>>> import numpy as np
>>> np.set_printoptions(precision=2, suppress=True, linewidth=100, sign=" ")
>>> m1 = np.array([[1.2, 1.2, 0.6],
...     [-0.3, 1.2, -1.3],
...     [1.0, 0.3, 0.5],
...     [-1.2, -2.0, -0.6],
...     [-0.5, -0.4, -0.4],
...     [0.9, -0.2, -1.0],
...     [0.6, 1.4, 0.0],
...     [0.1, 0.9, 1.4],
...     [0.5, 0.1, 0.6],
...     [-0.5, 0.5, 0.2],
...     [1.9, -0.7, -1.3],
...     [-6.0, -20.0, -25.0],
...     [-0.1, -0.8, -1.2]])
>>> cen = m1 - m1.mean(axis=0)
>>> evecs = np.linalg.svd(cen)[2][:1]
>>> A2 = cen - cen @ evecs.T @ evecs
>>> print(np.linalg.norm(A2, axis=1).round(6).argmax())
10
>>> print(np.round(np.linalg.norm(A2) / np.linalg.norm(cen), 2))
0.12
>>> print(np.cov(cen @ evecs.T, rowvar=False))
82.7106021443383
>>> print(A2.std(axis=0))
[ 0.76  0.51  0.46]
>>> M = np.loadtxt("w.csv", delimiter=",")
>>> print(M)
[[ 0.08  0.14  0.19  0.14]
 [ 0.14  0.23  0.32  0.23]
 [ 0.19  0.32  0.45  0.32]
 [ 0.14  0.23  0.32  0.23]]
>>> Uu, sv, Vt = np.linalg.svd(M)
>>> print(np.argmax(sv[:-1] / (sv[1:] + 1e-6)) + 1)
1
>>> print(sv.round(2) + 0)
[ 1.  0.  0.  0.]
>>> A2 = Uu[:, :1] @ np.diag(sv[:1]) @ Vt[:1]
>>> print(np.linalg.matrix_rank(M, rtol=0.05))
1
>>> print(A2)
[[ 0.08  0.14  0.19  0.14]
 [ 0.14  0.23  0.32  0.23]
 [ 0.19  0.32  0.45  0.32]
 [ 0.14  0.23  0.32  0.23]]
>>> print(round(float(np.linalg.norm(M - A2) / np.linalg.norm(M)), 2))
0.0
>>> print(np.round(np.linalg.norm(M - A2, 2), 2), round(sv[1], 2))
0.0 0.0
>>> print(np.round(np.abs(M - A2).max(), 2))
0.0
>>> cov = np.cov(m1, rowvar=False)
>>> print(np.corrcoef(m1.T))
[[ 1.    0.91  0.9 ]
 [ 0.91  1.    0.99]
 [ 0.9   0.99  1.  ]]
>>> print(np.polyfit(m1[:, 0], m1[:, 1], 1))
[ 2.66 -0.93]
>>> print(np.argsort(-m1.std(axis=0).round(6), kind="stable"))
[ 2  1  0]
>>> print(np.linalg.eigvalsh(cov)[::-1])
[ 82.71   0.72   0.42]
>>> print(np.median(m1, axis=0))
[ 0.1  0.1 -0.4]
>>> F = np.loadtxt("test2.csv", delimiter=",")
>>> print(F)
[[ 1.89  3.3   1.13]
 [ 3.76  0.46 -1.31]
 [-2.1   0.2  -3.46]
 [-2.4  -3.81  0.05]
 [ 3.13  2.18 -1.27]
 [ 0.44 -0.32 -4.59]
 [ 4.49  0.47 -0.48]
 [-1.76  2.65 -0.25]
 [-2.46 -0.55 -0.91]
 [ 1.67  4.08 -3.06]
 [-1.81 -2.64  1.97]]
>>> hat = F @ np.linalg.solve(F.T @ F, F.T)
>>> print(np.diag(hat))
[ 0.27  0.26  0.34  0.26  0.15  0.47  0.33  0.31  0.11  0.35  0.15]
